$ python -q
>>> import numpy as np
>>> import numpy.linalg as la
>>> np.set_printoptions(precision=1, suppress=True, linewidth=100)
>>> J = np.load("block0.npy")
>>> print(J.round(1) + 0)
[[ 0.  -1.  -0.2]
 [-1.   0.  -0.2]
 [-0.2 -0.2  1. ]]
>>> # orthonormal columns
>>> def softmax(z):
...     e = np.exp(z - z.max(axis=-1, keepdims=True))
...     return e / e.sum(axis=-1, keepdims=True)
... 
>>> softmax(J[1])
array([0.2, 0.5, 0.4])
>>> softmax(J[1] + -1)
array([0.2, 0.5, 0.4])
>>> np.round(softmax(10 * J[1]), 1) + 0
array([0. , 0.9, 0.1])
>>> softmax(J).sum(axis=1)
array([1., 1., 1.])
>>> S = J @ J.T / np.sqrt(3)
>>> print(softmax(S + np.triu(np.full(S.shape, -np.inf), 1)))
[[1.  0.  0. ]
 [0.4 0.6 0. ]
 [0.3 0.3 0.5]]
>>> softmax(S).round(6).argmax(axis=1)
array([0, 1, 2])
>>> softmax(S)[1] @ J
array([-0.5, -0.3,  0.1])
>>> softmax(S)
array([[0.5, 0.3, 0.3],
       [0.3, 0.5, 0.3],
       [0.3, 0.3, 0.5]])
>>> w, evecs = la.eigh(J)
>>> print(np.unique(w.round(6) + 0, return_counts=True)[1])
[1 2]
>>> w.sum(), np.trace(J)
(np.float64(1.0), np.float64(1.0))
>>> la.eigvalsh(J + -2 * np.eye(3))
array([-3., -1., -1.])
>>> w
array([-1.,  1.,  1.])
>>> w, evecs = la.eigh(J)
>>> x0 = np.array([0, -3, -3])
>>> round(float(np.abs(J).sum(axis=1).max()), 1), np.abs(w).max()
(1.4, np.float64(1.0))
>>> print(np.round(evecs * np.abs(w) @ evecs.T, 1) + 0)
[[1. 0. 0.]
 [0. 1. 0.]
 [0. 0. 1.]]
>>> print(round(x0 @ J @ x0 / (x0 @ x0), 1), w[0], w[-1])
0.3 -1.0 1.0
>>> np.round(x0 @ J @ x0, 1)
np.float64(5.3)
>>> data = np.load("sample18.npy")
>>> data
array([[  1.3,  30.8,  12.3],
       [ -0.1,  -1.1,  -3.5],
       [  0.6,  -3.2,  -0.8],
       [ -2.6,  10. ,  -3.3],
       [  1.1,  14.3,   7.4],
       [  2. ,  28. ,  12. ],
       [ -2.5,  -0.2,  -3.7],
       [  2.7,  37.2,  13.4],
       [ -2.7, -28.8, -11.7],
       [  0.1, -12.8,  -3.6],
       [  0. , -28.9, -10.7],
       [  4.6,   4.8,  12.6],
       [ -7.2, -11.3, -14.8],
       [  0.7,  -8. ,  -1.9],
       [ -4.1, -25.9, -14.2],
       [  1. ,   7.1,   4.7],
       [  5.9,  10.7,  12.7],
       [ -0.8,  17.3,   4.7],
       [  3.5, -19.7,   1.5],
       [ -4. ,  -5.1,  -7.4],
       [ -0.3,  17.4,   4.3]])
>>> x0 = np.array([1, -1, 0])
>>> y = data @ x0
>>> np.round(la.pinv(data) @ data, 1) + 0
array([[1., 0., 0.],
       [0., 1., 0.],
       [0., 0., 1.]])
>>> np.round(la.lstsq(data, y)[0], 1) + 0
array([ 1., -1.,  0.])
>>> rng = np.random.default_rng(962964)
>>> y = y + 0.1 * rng.normal(size=21)
>>> print(y)
[-29.5   1.    3.8 -12.5 -13.2 -26.1  -2.3 -34.6  26.2  12.8  28.9  -0.2   4.2   8.6  21.7  -6.1
  -4.9 -18.1  23.3   1.  -17.9]
>>> c, *_ = la.lstsq(data, y)
>>> c.round()
array([ 1., -1.,  0.])
>>> np.round(data.T @ (y - data @ c), 1) + 0
array([0., 0., 0.])
>>> K = np.load("layer12.npy")
>>> K
array([[ 7.8, -2.7,  1.9],
       [-6.8, -0.7, -1.8],
       [ 1.6, -0.2,  0.3],
       [ 1.7,  1.1,  0.4],
       [-0.1, -0.3,  0. ],
       [-5.2, -1.9, -1.3],
       [-2.3,  0.2, -0.5],
       [ 2.7, -0.5,  0.7],
       [-0.1,  2. ,  0. ],
       [ 0.7,  1.9,  0.1],
       [-1.4, -1.1, -0.4],
       [-6.7, -0.4, -1.6],
       [ 4.3,  0.6,  1.1],
       [-1.9, -0.3, -0.4]])
>>> ang = np.radians(60)
>>> Rm = np.eye(3)
>>> Rm[2, 2] = Rm[0, 0] = np.cos(ang)
>>> Rm[2, 0], Rm[0, 2] = -np.sin(ang), np.sin(ang)
>>> Rm
array([[ 0.5,  0. ,  0.9],
       [ 0. ,  1. ,  0. ],
       [-0.9,  0. ,  0.5]])
>>> other = K @ Rm.T
>>> other
array([[ 5.5, -2.7, -5.8],
       [-5. , -0.7,  5. ],
       [ 1.1, -0.2, -1.2],
       [ 1.2,  1.1, -1.3],
       [-0.1, -0.3,  0.1],
       [-3.7, -1.9,  3.9],
       [-1.6,  0.2,  1.7],
       [ 2. , -0.5, -2. ],
       [-0.1,  2. ,  0.1],
       [ 0.4,  1.9, -0.6],
       [-1. , -1.1,  1. ],
       [-4.7, -0.4,  5. ],
       [ 3.1,  0.6, -3.2],
       [-1.3, -0.3,  1.4]])
>>> np.allclose(K @ K.T, other @ other.T)
True
>>> print(np.abs(other - K).max(axis=0))
[2.3 0.  7.7]
>>> x0 = np.array([4, 2, -4])
>>> y = K @ x0
>>> np.round(la.pinv(K) @ K, 1) + 0
array([[1., 0., 0.],
       [0., 1., 0.],
       [0., 0., 1.]])
>>> la.solve(K.T @ K, K.T @ y)
array([ 4.,  2., -4.])
>>> try:
...     la.solve(K, y)
... except la.LinAlgError as e:
...     print(e)
... 
Last 2 dimensions of the array must be square
>>> y
array([ 18.2, -21.4,   4.8,   7.4,  -1. , -19.4,  -6.8,   7. ,   3.6,   6.2,  -6.2, -21.2,  14. ,
        -6.6])
>>> y = y + 0.1 * rng.normal(size=14)
>>> y
array([ 18.2, -21.3,   4.7,   7.5,  -0.8, -19.4,  -6.8,   6.9,   3.7,   6.3,  -6.1, -21.1,  14.1,
        -6.6])
>>> c, *_ = la.lstsq(K, y)
>>> np.round(la.norm(y - K @ c), 1)
np.float64(0.4)
>>> c.round()
array([ 4.,  2., -4.])
>>> t3 = np.stack([K, -2 * K, K[::-1]])
>>> print(t3.shape)
(3, 14, 3)
>>> (t3 @ K.T).shape
(3, 14, 14)
>>> t3.sum(axis=0)
array([[ -9.7,   2.4,  -2.3],
       [ 11.1,   1.3,   2.9],
       [ -8.3,  -0.2,  -1.9],
       [ -3.1,  -2.2,  -0.8],
       [  0.8,   2.2,   0.1],
       [  5.1,   3.9,   1.3],
       [  5. ,  -0.7,   1.2],
       [ -5. ,   0.7,  -1.2],
       [ -5.1,  -3.9,  -1.3],
       [ -0.8,  -2.2,  -0.1],
       [  3.1,   2.2,   0.8],
       [  8.3,   0.2,   1.9],
       [-11.1,  -1.3,  -2.9],
       [  9.7,  -2.4,   2.3]])
